$ ipython --no-banner

In [1]: import numpy as np

In [2]: from numpy import linalg as LA

In [3]: np.set_printoptions(precision=1, suppress=True, linewidth=140, sign=" ")

In [4]: F = np.load("out16.npy")

In [5]: F
Out[5]: 
array([[  4,  -2,   3,   5,   5,   1,  -2,   7,  -1],
       [ -2, -10,  -2,   8,   1,  -7,  -1,  -2,   0],
       [  3,  -2,  -4,   7,   0,  -4,   9,  -3,  -4],
       [  5,   8,   7,   6,  -6,   4,   4,  -6,  -1],
       [  5,   1,   0,  -6,  -6,   2,   6,  -5,   5],
       [  1,  -7,  -4,   4,   2,   0,  -6,   3,   2],
       [ -2,  -1,   9,   4,   6,  -6,   8,   3,   1],
       [  7,  -2,  -3,  -6,  -5,   3,   3,   8,  -2],
       [ -1,   0,  -4,  -1,   5,   2,   1,  -2,  -2]])

In [6]: rng = np.random.default_rng(76403)

In [7]: lab = rng.permutation(9)

In [8]: lab
Out[8]: array([ 1,  3,  2,  5,  6,  0,  7,  4,  8])

In [9]: M2 = F[lab][:, lab]

In [10]: np.allclose(M2, F)
Out[10]: False

In [11]: np.diag(M2)
Out[11]: array([-10,   6,  -4,   0,   8,   4,   8,  -6,  -2])

In [12]: M2
Out[12]: 
array([[-10,   8,  -2,  -7,  -1,  -2,  -2,   1,   0],
       [  8,   6,   7,   4,   4,   5,  -6,  -6,  -1],
       [ -2,   7,  -4,  -4,   9,   3,  -3,   0,  -4],
       [ -7,   4,  -4,   0,  -6,   1,   3,   2,   2],
       [ -1,   4,   9,  -6,   8,  -2,   3,   6,   1],
       [ -2,   5,   3,   1,  -2,   4,   7,   5,  -1],
       [ -2,  -6,  -3,   3,   3,   7,   8,  -5,  -2],
       [  1,  -6,   0,   2,   6,   5,  -5,  -6,   5],
       [  0,  -1,  -4,   2,   1,  -1,  -2,   5,  -2]])

In [13]: np.all(LA.eigvalsh(F) > 0)
Out[13]: np.False_

In [14]: M2 = np.array([[0, 2, 2],
    ...:     [-3, 2, -3],
    ...:     [3, 1, 3],
    ...:     [1, 1, 1],
    ...:     [3, -1, 2],
    ...:     [0, 2, 3],
    ...:     [3, 0, 0],
    ...:     [2, 3, -1],
    ...:     [3, -2, -1]])

In [15]: np.einsum("ij,ij->i", F, F)
Out[15]: array([ 134,  227,  200,  279,  188,  135,  248,  209,   56])

In [16]: LA.matrix_rank(np.vstack([F, M2.T]))
Out[16]: np.int64(9)

In [17]: np.vstack([F, M2.T]).shape
Out[17]: (12, 9)

In [18]: u = np.array([-2, 1])

In [19]: np.polyval(u, F[1])
Out[19]: array([  5,  21,   5, -15,  -1,  15,   3,   5,   1])

In [20]: vals, V = LA.eigh(F)

In [21]: np.round(np.abs(V[:, -1]), 1) + 0
Out[21]: array([ 0. ,  0.2,  0.4,  0.5,  0. ,  0.3,  0.6,  0.3,  0.1])

In [22]: np.unique(vals.round(6) + 0, return_counts=True)[1]
Out[22]: array([ 1,  1,  1,  1,  1,  1,  1,  1,  1])

In [23]: LA.svd(F, compute_uv=False)
Out[23]: array([ 23.3,  20.1,  15.1,  14.6,  12.2,   9.8,   6.1,   1.9,   1.1])

In [24]: np.round(V @ np.diag(vals) @ V.T, 1) + 0
Out[24]: 
array([[  4.,  -2.,   3.,   5.,   5.,   1.,  -2.,   7.,  -1.],
       [ -2., -10.,  -2.,   8.,   1.,  -7.,  -1.,  -2.,   0.],
       [  3.,  -2.,  -4.,   7.,   0.,  -4.,   9.,  -3.,  -4.],
       [  5.,   8.,   7.,   6.,  -6.,   4.,   4.,  -6.,  -1.],
       [  5.,   1.,   0.,  -6.,  -6.,   2.,   6.,  -5.,   5.],
       [  1.,  -7.,  -4.,   4.,   2.,   0.,  -6.,   3.,   2.],
       [ -2.,  -1.,   9.,   4.,   6.,  -6.,   8.,   3.,   1.],
       [  7.,  -2.,  -3.,  -6.,  -5.,   3.,   3.,   8.,  -2.],
       [ -1.,   0.,  -4.,  -1.,   5.,   2.,   1.,  -2.,  -2.]])

In [25]: np.round(V.T @ V, 1) + 0
Out[25]: 
array([[ 1.,  0.,  0.,  0.,  0.,  0.,  0.,  0.,  0.],
       [ 0.,  1.,  0.,  0.,  0.,  0.,  0.,  0.,  0.],
       [ 0.,  0.,  1.,  0.,  0.,  0.,  0.,  0.,  0.],
       [ 0.,  0.,  0.,  1.,  0.,  0.,  0.,  0.,  0.],
       [ 0.,  0.,  0.,  0.,  1.,  0.,  0.,  0.,  0.],
       [ 0.,  0.,  0.,  0.,  0.,  1.,  0.,  0.,  0.],
       [ 0.,  0.,  0.,  0.,  0.,  0.,  1.,  0.,  0.],
       [ 0.,  0.,  0.,  0.,  0.,  0.,  0.,  1.,  0.],
       [ 0.,  0.,  0.,  0.,  0.,  0.,  0.,  0.,  1.]])

In [26]: LA.eigvalsh(F @ F)
Out[26]: array([   1.1,    3.7,   37. ,   95.2,  149.4,  214. ,  229.2,  404.4,  542. ])

In [27]: vals
Out[27]: array([-23.3, -15.1,  -9.8,  -1.9,   1.1,   6.1,  12.2,  14.6,  20.1])

In [28]: LA.eigvalsh(F + 5 * np.eye(9))
Out[28]: array([-18.3, -10.1,  -4.8,   3.1,   6.1,  11.1,  17.2,  19.6,  25.1])

In [29]: J = np.diag(10 * np.array([1, 1, 3, 2, 2, 3])) + np.array([[-3, 2, 0, -2, 2, 0],
    ...:     [1, -3, -3, 3, 0, 0],
    ...:     [3, 0, 2, 3, -1, 3],
    ...:     [-1, -2, 0, 0, -1, -2],
    ...:     [-1, 0, 0, 2, 2, 3],
    ...:     [2, -1, 0, 2, 2, 3]])

In [30]: J
Out[30]: 
array([[ 7,  2,  0, -2,  2,  0],
       [ 1,  7, -3,  3,  0,  0],
       [ 3,  0, 32,  3, -1,  3],
       [-1, -2,  0, 20, -1, -2],
       [-1,  0,  0,  2, 22,  3],
       [ 2, -1,  0,  2,  2, 33]])

In [31]: u, r1 = J[4], J[1]

In [32]: u @ r1
Out[32]: np.int64(5)

In [33]: p = (u @ r1) / (u @ u) * u

In [34]: LA.matrix_rank(np.outer(u, r1))
Out[34]: np.int64(1)

In [35]: np.round(r1 - p, 1) + 0
Out[35]: array([ 1. ,  7. , -3. ,  3. , -0.2,  0. ])

In [36]: round(float(LA.norm(u + r1) ** 2 + LA.norm(u - r1) ** 2), 1)
Out[36]: 1132.0

In [37]: np.outer(u, r1)
Out[37]: 
array([[ -1,  -7,   3,  -3,   0,   0],
       [  0,   0,   0,   0,   0,   0],
       [  0,   0,   0,   0,   0,   0],
       [  2,  14,  -6,   6,   0,   0],
       [ 22, 154, -66,  66,   0,   0],
       [  3,  21,  -9,   9,   0,   0]])
